% python3 -q
>>> import numpy as np
>>> import numpy.linalg as la
>>> np.set_printoptions(precision=3, suppress=True, linewidth=140, legacy="1.25")
>>> X = np.diag(20 * np.array([-5, 8, 8, -4, 6, 1])) + np.array([[1, 1, -3, 1, -3, 3],
...     [0, 3, 0, -1, 2, -2],
...     [2, -3, 3, -3, -2, -2],
...     [3, -3, 1, -3, 3, -2],
...     [1, 1, 0, 0, 1, -3],
...     [-1, 2, 1, -3, 1, -1]])
>>> X
array([[-99,   1,  -3,   1,  -3,   3],
       [  0, 163,   0,  -1,   2,  -2],
       [  2,  -3, 163,  -3,  -2,  -2],
       [  3,  -3,   1, -83,   3,  -2],
       [  1,   1,   0,   0, 121,  -3],
       [ -1,   2,   1,  -3,   1,  19]])
>>> f = np.array([3, 3])
>>> np.polyval(f, X[2])
array([  9,  -6, 492,  -6,  -3,  -3])
>>> rng = np.random.default_rng(8622)
>>> Y = X + rng.integers(-2, 3, (6, 5)) @ rng.integers(-2, 3, (5, 6))
>>> Y
array([[-97,   1,   0,  -1,  -2,   6],
       [ -6, 157,   4,  -7,   0,  -4],
       [ -6,   3, 156,  -6,   0,  -7],
       [  5,   6,  -3, -74,   6,  -4],
       [  1,   1,  -2,   0, 119, -11],
       [ -1,  -8,   7, -12,  -2,  23]])
>>> Y - X
array([[  2,   0,   3,  -2,   1,   3],
       [ -6,  -6,   4,  -6,  -2,  -2],
       [ -8,   6,  -7,  -3,   2,  -5],
       [  2,   9,  -4,   9,   3,  -2],
       [  0,   0,  -2,   0,  -2,  -8],
       [  0, -10,   6,  -9,  -3,   4]])
>>> th = np.radians(163)
>>> R = np.eye(6)
>>> R[3, 3] = R[0, 0] = np.cos(th)
>>> R[3, 0], R[0, 3] = -np.sin(th), np.sin(th)
>>> R
array([[-0.956,  0.   ,  0.   ,  0.292,  0.   ,  0.   ],
       [ 0.   ,  1.   ,  0.   ,  0.   ,  0.   ,  0.   ],
       [ 0.   ,  0.   ,  1.   ,  0.   ,  0.   ,  0.   ],
       [-0.292,  0.   ,  0.   , -0.956,  0.   ,  0.   ],
       [ 0.   ,  0.   ,  0.   ,  0.   ,  1.   ,  0.   ],
       [ 0.   ,  0.   ,  0.   ,  0.   ,  0.   ,  1.   ]])
>>> Y = X @ R.T
>>> Y
array([[ 94.967,   1.   ,  -3.   ,  27.988,  -3.   ,   3.   ],
       [ -0.292, 163.   ,   0.   ,   0.956,   2.   ,  -2.   ],
       [ -2.79 ,  -3.   , 163.   ,   2.284,  -2.   ,  -2.   ],
       [-27.136,  -3.   ,   1.   ,  78.496,   3.   ,  -2.   ],
       [ -0.956,   1.   ,   0.   ,  -0.292, 121.   ,  -3.   ],
       [  0.079,   2.   ,   1.   ,   3.161,   1.   ,  19.   ]])
>>> np.allclose(X @ X.T, Y @ Y.T)
True
>>> la.svd(X, compute_uv=False), la.svd(Y, compute_uv=False)
(array([164.707, 161.605, 121.267,  98.966,  82.76 ,  19.063]), array([164.707, 161.605, 121.267,  98.966,  82.76 ,  19.063]))
>>> np.abs(Y - X).max(axis=0)
array([193.967,   0.   ,   0.   , 161.496,   0.   ,   0.   ])
